$ python3 -q
>>> import numpy as np
>>> np.set_printoptions(precision=2, suppress=True, linewidth=140, floatmode="fixed")
>>> r0 = np.array([2, 2, 0, 4, 9])
>>> mat = np.array([np.roll(r0, i) for i in range(5)])
>>> mat
array([[2, 2, 0, 4, 9],
       [9, 2, 2, 0, 4],
       [4, 9, 2, 2, 0],
       [0, 4, 9, 2, 2],
       [2, 0, 4, 9, 2]])
>>> x = np.array([3, 2, 0, 1, 0])
>>> rhs = mat @ x
>>> coef, lr = np.zeros(5), 1 / np.linalg.norm(mat, 2) ** 2
>>> for i in range(12):
...     coef -= lr * mat.T @ (mat @ coef - rhs)
...     if i % 2 == 0: print(i, round(np.linalg.norm(mat @ coef - rhs), 2))
... 
0 15.43
2 9.31
4 6.24
6 4.54
8 3.45
10 2.69
>>> round(np.linalg.cond(mat), 2)
np.float64(3.0)
>>> coef
array([2.82, 2.00, 0.15, 0.77, 0.26])
>>> A2 = np.linalg.inv(mat)
>>> print(np.round(np.linalg.det(mat) * np.linalg.det(A2), 2))
1.0
>>> np.round(np.linalg.slogdet(mat)[0], 2)
np.float64(1.0)
>>> print(round(np.linalg.cond(mat), 2))
3.0
>>> F = np.load("test13.npy")
>>> F
array([[ 0.00,  0.45, -0.15],
       [ 0.00, -0.36,  0.12],
       [ 0.00,  0.00,  0.00],
       [ 0.00, -0.39,  0.13],
       [ 0.00,  0.24, -0.08],
       [ 0.00,  0.63, -0.21],
       [ 0.00,  0.09, -0.03]])
>>> print(round(np.linalg.norm(F, 2) / np.linalg.norm(F), 2))
1.0
>>> [round(float(x), 2) for x in np.linalg.svd(F, compute_uv=False)[:3]]
[1.03, 0.0, 0.0]
>>> print(np.linalg.matrix_rank(F, rtol=0.1))
1
>>> np.argsort(-np.linalg.norm(F, axis=0).round(6), kind="stable")[:3]
array([1, 2, 0])
>>> W1 = np.array([[2, 3, -2], [-1, 1, -3], [-2, -2, -2]])
>>> coef = np.array([4, 1, 2])
>>> act = np.maximum(F @ W1 + coef, 0)
>>> (act > 0).mean(axis=0)
array([1.00, 1.00, 1.00])
>>> basis = np.array([[-2, -3], [-2, 0], [2, -3]])
>>> act @ basis
array([[ -9.30, -14.40],
       [ -3.36, -20.88],
       [ -6.00, -18.00],
       [ -3.14, -21.12],
       [ -7.76, -16.08],
       [-10.62, -12.96],
       [ -6.66, -17.28]])
>>> W1 @ basis
array([[-14,   0],
       [ -6,  12],
       [  4,  12]])
